$ ipython --no-banner

In [1]: import numpy as np

In [2]: from numpy import linalg as LA

In [3]: np.set_printoptions(precision=2, suppress=True, linewidth=200, legacy="1.25")

In [4]: E = np.array([[5, 0, 0], [0, -1, 0], [0, 0, -1]])

In [5]: evals, vecs = LA.eig(E)

In [6]: np.sort(LA.eigvals(LA.inv(E)))
Out[6]: array([-1. , -1. ,  0.2])

In [7]: np.sort(LA.eigvals(E @ E))
Out[7]: array([ 1.,  1., 25.])

In [8]: np.sort(LA.eigvals(E.T))
Out[8]: array([-1., -1.,  5.])

In [9]: evals
Out[9]: array([ 5., -1., -1.])

In [10]: print(E @ vecs[:, 0] - evals[0] * vecs[:, 0])
[0. 0. 0.]

In [11]: np.sort(LA.eigvals(E).real)
Out[11]: array([-1., -1.,  5.])

In [12]: rng = np.random.default_rng(28)

In [13]: mat = rng.normal(size=(16, 3))

In [14]: mat = 10 * mat / LA.norm(mat, axis=1, keepdims=True)

In [15]: mat
Out[15]: 
array([[-9.77,  1.06, -1.87],
       [-4.74,  2.64,  8.4 ],
       [-0.09, -9.45,  3.28],
       [-4.01,  8.68, -2.93],
       [ 3.23, -5.32,  7.83],
       [-7.67, -5.47,  3.36],
       [ 9.95, -0.28,  0.92],
       [-9.18,  3.75, -1.27],
       [ 2.74,  6.95, -6.64],
       [-1.79,  6.45,  7.43],
       [ 2.81, -7.42, -6.09],
       [-8.12,  2.37,  5.34],
       [ 4.14,  3.56,  8.38],
       [-3.66,  0.14, -9.31],
       [-6.83,  6.15,  3.95],
       [ 5.85, -7.3 ,  3.52]])

In [16]: Ac = mat - mat.mean(axis=0)

In [17]: vecs = LA.svd(Ac)[2][:2]

In [18]: A2 = Ac - Ac @ vecs.T @ vecs

In [19]: print(np.diag(vecs.T @ vecs))
[0.56 0.44 1.  ]

In [20]: A2.std(axis=0)
Out[20]: array([3.1 , 3.53, 0.15])

In [21]: (Ac @ vecs.T).std(axis=0)
Out[21]: array([6.54, 5.46])
